$ python3 -q
>>> import numpy as np
>>> np.set_printoptions(suppress=True, linewidth=160)
>>> def rd(a):
...     return np.round(a, 3) + 0
... 
>>> data = np.loadtxt("block7.csv", delimiter=",")
>>> print(data)
[[ 1.009  1.817 -0.036]
 [ 1.083  2.127 -0.086]
 [ 0.902  2.077 -0.097]
 [ 1.043  2.027 -0.023]
 [ 3.01   2.942 -0.046]
 [ 3.003  3.03  -0.122]
 [ 3.17   2.97  -0.144]
 [ 3.054  2.837 -0.051]
 [ 2.123 -0.119  3.011]
 [ 1.805 -0.009  2.744]
 [ 2.146 -0.037  2.922]
 [ 2.003 -0.002  2.99 ]]
>>> def softmax(z):
...     e = np.exp(z - z.max(axis=-1, keepdims=True))
...     return e / e.sum(axis=-1, keepdims=True)
... 
>>> print(rd(softmax(data[2] + 5)))
[0.217 0.703 0.08 ]
>>> scores = data @ data.T / np.sqrt(3)
>>> print(softmax(scores).round(6).argmax(axis=1))
[6 6 6 6 6 6 6 6 8 8 8 8]
>>> print(rd(softmax(scores)[2] @ data))
[ 2.843  2.822 -0.055]
>>> basis = data[[11, 9]].astype(float)
>>> for _ in range(5):
...     labels = np.linalg.norm(data[:, None] - basis, axis=-1).argmin(axis=1)
...     basis = np.array([data[labels == j].mean(axis=0) for j in range(2)])
... 
>>> print(labels)
[1 1 1 1 1 1 1 1 0 0 0 0]
>>> print(np.bincount(labels))
[4 8]
>>> print(np.abs(basis[1] - basis[0]).argmax())
2
>>> print(rd(basis))
[[ 2.019 -0.042  2.917]
 [ 2.034  2.478 -0.076]]
>>> print(rd(basis[1] - basis[0]))
[ 0.015  2.52  -2.992]
>>> A2 = data / np.linalg.norm(data, axis=1, keepdims=True)
>>> cov = A2 @ A2.T
>>> print((np.abs(cov) > 0.9).astype(int))
[[1 1 1 1 1 1 1 1 0 0 0 0]
 [1 1 1 1 1 1 1 1 0 0 0 0]
 [1 1 1 1 1 1 1 1 0 0 0 0]
 [1 1 1 1 1 1 1 1 0 0 0 0]
 [1 1 1 1 1 1 1 1 0 0 0 0]
 [1 1 1 1 1 1 1 1 0 0 0 0]
 [1 1 1 1 1 1 1 1 0 0 0 0]
 [1 1 1 1 1 1 1 1 0 0 0 0]
 [0 0 0 0 0 0 0 0 1 1 1 1]
 [0 0 0 0 0 0 0 0 1 1 1 1]
 [0 0 0 0 0 0 0 0 1 1 1 1]
 [0 0 0 0 0 0 0 0 1 1 1 1]]
>>> print(np.argwhere(np.triu(np.abs(cov) > 0.95, 1)))
[[ 0  1]
 [ 0  2]
 [ 0  3]
 [ 0  4]
 [ 0  5]
 [ 0  6]
 [ 0  7]
 [ 1  2]
 [ 1  3]
 [ 1  5]
 [ 2  3]
 [ 3  5]
 [ 4  5]
 [ 4  6]
 [ 4  7]
 [ 5  6]
 [ 5  7]
 [ 6  7]
 [ 8  9]
 [ 8 10]
 [ 8 11]
 [ 9 10]
 [ 9 11]
 [10 11]]
>>> print((cov - 2 * np.eye(12)).round(6).argmax(axis=1))
[ 3  3  1  1  5  4  7  6 10 11  8  9]
>>> m1 = np.loadtxt("x.csv", delimiter=",")
>>> print(m1)
[[1. 0. 0. 0.]
 [3. 1. 0. 0.]
 [1. 0. 1. 0.]
 [0. 7. 7. 1.]]
>>> print(rd(softmax(m1).sum(axis=1)))
[1. 1. 1. 1.]
>>> print(rd(softmax(m1[1] + -2)))
[0.81 0.11 0.04 0.04]
>>> print(rd(softmax(m1[1])))
[0.81 0.11 0.04 0.04]
>>> scores = m1 @ m1.T / np.sqrt(4)
>>> print(rd(softmax(scores)[1] @ m1))
[2.384 1.996 1.24  0.174]
>>> print(rd(softmax(scores + np.triu(np.full(scores.shape, -np.inf), 1))))
[[1.    0.    0.    0.   ]
 [0.029 0.971 0.    0.   ]
 [0.186 0.506 0.307 0.   ]
 [0.    0.    0.    1.   ]]
>>> print(rd(softmax(scores)))
[[0.188 0.51  0.188 0.114]
 [0.024 0.779 0.024 0.174]
 [0.039 0.107 0.065 0.789]
 [0.    0.    0.    1.   ]]
>>> print(softmax(scores).round(6).argmax(axis=1))
[1 1 3 3]
